>>> import numpy as np
>>> np.set_printoptions(suppress=True, linewidth=160)
>>> def tidy(a):
...     return np.round(a, 2) + 0
... 
>>> M = np.load("test2.npy")
>>> M
array([[ -9.11,  20.93, -38.96,  -0.09,  29.03],
       [-12.37,  21.09, -39.12,   2.2 ,  30.19],
       [-10.23,  22.04, -39.89,  -0.21,  30.92],
       [ -8.97,  20.42, -41.65,  -0.09,  28.23],
       [-11.51,  18.86, -40.67,   2.09,  29.25],
       [-10.65,  21.14, -38.14,   0.7 ,  29.09],
       [-10.27,  19.04, -40.15,  -0.83,  28.85],
       [ -9.91,  19.84, -40.14,   0.67,  28.74],
       [ -9.87,  19.62, -39.89,   0.17,  30.26],
       [ -9.25,  20.  , -40.34,  -0.78,  30.4 ],
       [ -8.65,  20.16, -39.69,  -0.86,  29.82],
       [ -9.02,  19.36, -39.94,  -2.03,  28.85],
       [-10.67,  20.4 , -39.83,  -0.79,  29.57],
       [ -8.98,  20.06, -40.61,  -0.89,  31.69],
       [ -8.59,  20.36, -39.43,   0.72,  29.93],
       [-10.69,  21.39, -40.81,  -0.16,  29.3 ],
       [-10.71,  19.6 , -38.69,   0.64,  29.35],
       [ -9.87,  19.82, -39.76,   2.73,  30.24],
       [ -9.03,  21.01, -40.82,  -0.19,  29.99]])
>>> W2 = M[[5, 6]].astype(float)
>>> for _ in range(7):
...     idx = np.linalg.norm(M[:, None] - W2, axis=-1).argmin(axis=1)
...     W2 = np.array([M[idx == j].mean(axis=0) for j in range(2)])
... 
>>> idx
array([1, 0, 1, 1, 0, 0, 1, 1, 1, 1, 1, 1, 1, 1, 1, 1, 0, 0, 1])
>>> np.bincount(idx)
array([ 5, 14])
>>> B = np.array([[3, 1, -1, -2, 3, 1],
...     [-2, 3, 1, 3, 1, -3],
...     [-3, -2, 3, -2, -2, -3],
...     [1, -3, 1, 0, -1, 3],
...     [1, 2, 1, 0, -2, -2],
...     [3, -1, 2, 3, 0, -3]])
>>> B[-1] = B[0]
>>> feats = B + 0.3 * np.eye(6)
>>> feats
array([[ 3.3,  1. , -1. , -2. ,  3. ,  1. ],
       [-2. ,  3.3,  1. ,  3. ,  1. , -3. ],
       [-3. , -2. ,  3.3, -2. , -2. , -3. ],
       [ 1. , -3. ,  1. ,  0.3, -1. ,  3. ],
       [ 1. ,  2. ,  1. ,  0. , -1.7, -2. ],
       [ 3. ,  1. , -1. , -2. ,  3. ,  1.3]])
>>> (feats + feats.T) / 2
array([[ 3.3, -0.5, -2. , -0.5,  2. ,  2. ],
       [-0.5,  3.3, -0.5,  0. ,  1.5, -1. ],
       [-2. , -0.5,  3.3, -0.5, -0.5, -2. ],
       [-0.5,  0. , -0.5,  0.3, -0.5,  0.5],
       [ 2. ,  1.5, -0.5, -0.5, -1.7,  0.5],
       [ 2. , -1. , -2. ,  0.5,  0.5,  1.3]])
>>> (feats - feats.T) / 2
array([[ 0. ,  1.5,  1. , -1.5,  1. , -1. ],
       [-1.5,  0. ,  1.5,  3. , -0.5, -2. ],
       [-1. , -1.5,  0. , -1.5, -1.5, -1. ],
       [ 1.5, -3. ,  1.5,  0. , -0.5,  2.5],
       [-1. ,  0.5,  1.5,  0.5,  0. , -2.5],
       [ 1. ,  2. ,  1. , -2.5,  2.5,  0. ]])
>>> tidy(np.sort(np.abs(np.linalg.eigvals(feats))))
array([0.3 , 2.54, 3.66, 3.66, 5.57, 5.57])
>>> np.allclose(feats, feats.T)
False
>>> data = np.loadtxt("sample14.csv", delimiter=",")
>>> tidy(data)
array([[ -6.43, -17.94, -21.14, -23.  ,   1.6 ,  -8.91],
       [ -6.23, -17.43, -20.52, -22.36,   1.55,  -8.53],
       [ -4.31, -12.52, -14.56, -16.19,   1.02,  -4.99],
       [ -2.94,  -9.01, -10.25, -11.68,   0.62,  -2.66],
       [ -2.62,  -8.19,  -9.23, -10.61,   0.52,  -2.15],
       [ -2.15,  -6.98,  -7.73,  -9.02,   0.37,  -1.45],
       [ -0.64,  -3.03,  -2.79,  -3.66,  -0.12,   0.31],
       [ -0.6 ,  -2.91,  -2.65,  -3.49,  -0.13,   0.33],
       [ -0.39,  -2.28,  -1.89,  -2.61,  -0.2 ,   0.43],
       [ -0.18,  -1.58,  -1.09,  -1.65,  -0.25,   0.41],
       [ -0.12,  -1.37,  -0.87,  -1.37,  -0.25,   0.37],
       [ -0.05,  -1.  ,  -0.53,  -0.91,  -0.23,   0.26],
       [  0.  ,  -0.33,  -0.12,  -0.24,  -0.1 ,   0.04],
       [  0.  ,  -0.3 ,  -0.11,  -0.21,  -0.09,   0.03],
       [  0.  ,   0.38,   0.12,   0.24,   0.13,   0.05],
       [  0.02,   0.96,   0.31,   0.57,   0.33,   0.25],
       [  0.03,   1.2 ,   0.4 ,   0.7 ,   0.4 ,   0.37],
       [  0.04,   1.41,   0.48,   0.82,   0.47,   0.49],
       [  0.36,   4.26,   1.81,   2.52,   1.23,   2.63],
       [  0.41,   4.55,   1.96,   2.71,   1.29,   2.87],
       [  0.46,   4.87,   2.14,   2.91,   1.36,   3.15],
       [  0.54,   5.4 ,   2.44,   3.25,   1.48,   3.62],
       [  1.18,   8.94,   4.59,   5.65,   2.17,   6.89],
       [  2.75,  16.39,   9.66,  11.06,   3.37,  14.15],
       [  4.46,  23.75,  15.04,  16.68,   4.36,  21.52],
       [  7.14,  34.6 ,  23.34,  25.26,   5.63,  32.53]])
>>> rk = np.linalg.matrix_rank(data)
>>> rk
np.int64(3)
>>> null = np.linalg.svd(data)[2][rk:].T
>>> np.allclose(data @ null, 0)
True
>>> [int(np.linalg.matrix_rank(np.delete(data, i, axis=0))) for i in range(26)]
[3, 3, 3, 3, 3, 3, 3, 3, 3, 3, 3, 3, 3, 3, 3, 3, 3, 3, 3, 3, 3, 3, 3, 3, 3, 3]
>>> [int(np.linalg.matrix_rank(data[:i])) for i in range(1, len(data) + 1)]
[1, 2, 3, 3, 3, 3, 3, 3, 3, 3, 3, 3, 3, 3, 3, 3, 3, 3, 3, 3, 3, 3, 3, 3, 3, 3]
>>> [int(np.linalg.matrix_rank(data[:, :j + 1])) for j in range(6)]
[1, 2, 3, 3, 3, 3]
>>> Uu, sig, Vh = np.linalg.svd(data)
>>> tidy(sig)
array([99.6 , 23.84,  4.85,  0.  ,  0.  ,  0.  ])
>>> B = Uu[:, :3] @ np.diag(sig[:3]) @ Vh[:3]
>>> tidy(np.linalg.norm(data - B, 2)), tidy(sig[3])
(np.float64(0.0), np.float64(0.0))
>>> tidy(np.linalg.norm(data - B) / np.linalg.norm(data))
np.float64(0.0)
>>> dist = np.linalg.norm(data[:, None] - data[None], axis=-1)
>>> np.linalg.matrix_rank(dist ** 2)
np.int64(5)
>>> np.unravel_index(dist.round(6).argmax(), dist.shape)
(np.int64(0), np.int64(25))
>>> dist.mean(axis=1).argmax()
np.int64(25)
>>> dist.shape
(26, 26)
>>> tidy(dist[:5, :5])
array([[ 0.  ,  1.11, 11.8 , 19.45, 21.25],
       [ 1.11,  0.  , 10.69, 18.34, 20.14],
       [11.8 , 10.69,  0.  ,  7.66,  9.46],
       [19.45, 18.34,  7.66,  0.  ,  1.8 ],
       [21.25, 20.14,  9.46,  1.8 ,  0.  ]])
>>> idx = data[:, 2] > np.median(data[:, 2])
>>> r0 = data[idx].mean(axis=0) - data[~idx].mean(axis=0)
>>> idx.astype(int)
array([0, 0, 0, 0, 0, 0, 0, 0, 0, 0, 0, 0, 0, 1, 1, 1, 1, 1, 1, 1, 1, 1, 1, 1, 1, 1])
>>> Uu, sig, Vh = np.linalg.svd(data)
>>> vecs = Vh[:(sig > 1e-8).sum()]
>>> rng = np.random.default_rng(967)
>>> x = data[21] + 5 * data[23] + rng.integers(2) * np.eye(6)[4]
>>> tidy(x)
array([14.3 , 87.34, 50.73, 58.55, 18.31, 74.36])
>>> tidy(np.diag(vecs.T @ vecs))
array([0.09, 0.72, 0.47, 0.47, 0.3 , 0.96])
>>> tidy(vecs.T @ vecs)
array([[ 0.09, -0.09,  0.18,  0.1 , -0.13,  0.1 ],
       [-0.09,  0.72,  0.  ,  0.25,  0.36,  0.07],
       [ 0.18,  0.  ,  0.47,  0.39, -0.24,  0.08],
       [ 0.1 ,  0.25,  0.39,  0.47, -0.07, -0.14],
       [-0.13,  0.36, -0.24, -0.07,  0.3 , -0.01],
       [ 0.1 ,  0.07,  0.08, -0.14, -0.01,  0.96]])
>>> tidy(np.linalg.norm(x - vecs.T @ vecs @ x))
np.float64(0.0)
>>> J = np.load("case0.npy")
>>> J
array([[-0.02, -0.06,  1.67,  1.65],
       [-0.06, -0.03,  2.04,  2.03],
       [ 0.01,  0.05,  0.12,  0.11],
       [ 0.03,  0.  , -2.33, -2.38],
       [-0.03,  0.06,  4.45,  4.37],
       [ 0.06, -0.09,  1.75,  1.7 ],
       [-0.06,  0.03,  1.11,  1.05],
       [-0.03,  0.01, -7.75, -7.68],
       [-0.01, -0.02, -0.06, -0.02],
       [ 0.06,  0.03,  2.81,  2.76],
       [ 0.04, -0.08, -1.46, -1.44],
       [-0.06,  0.08, -2.71, -2.83],
       [-0.03,  0.13,  1.41,  1.52],
       [ 0.  , -0.02,  1.13,  1.04],
       [ 0.01,  0.  , -4.94, -5.02],
       [-0.03,  0.02, -2.18, -2.29],
       [-0.06,  0.  , -0.3 , -0.49],
       [-0.04,  0.06, -3.7 , -3.77],
       [ 0.07, -0.03, -4.6 , -4.58],
       [-0.09, -0.14, -6.  , -5.93],
       [-0.04,  0.06,  1.5 ,  1.59],
       [ 0.  ,  0.04, -3.76, -3.74],
       [-0.03,  0.03, -0.27, -0.27],
       [ 0.03, -0.06, -1.12, -1.02],
       [-0.05,  0.04,  1.3 ,  1.19],
       [-0.09, -0.02,  1.62,  1.68],
       [-0.03, -0.07, -2.13, -2.22],
       [-0.06, -0.01, -2.82, -2.78],
       [ 0.03, -0.03,  3.83,  3.78],
       [ 0.03,  0.  ,  1.01,  1.  ],
       [-0.06, -0.04, -1.77, -1.79],
       [ 0.07,  0.06, -0.27, -0.14],
       [-0.06, -0.02, -1.6 , -1.67]])
>>> r0 = np.array([-1, 1])
>>> tidy(np.convolve(J[28], r0))
array([-0.03,  0.06, -3.86,  0.05,  3.78])
>>> tidy(np.correlate(J[28], J[30], "full"))
array([ -0.05,   0.  ,  -6.8 , -13.55,  -6.84,  -0.38,  -0.23])
>>> np.polyval(r0, J[28])
array([ 0.97,  1.03, -2.83, -2.78])
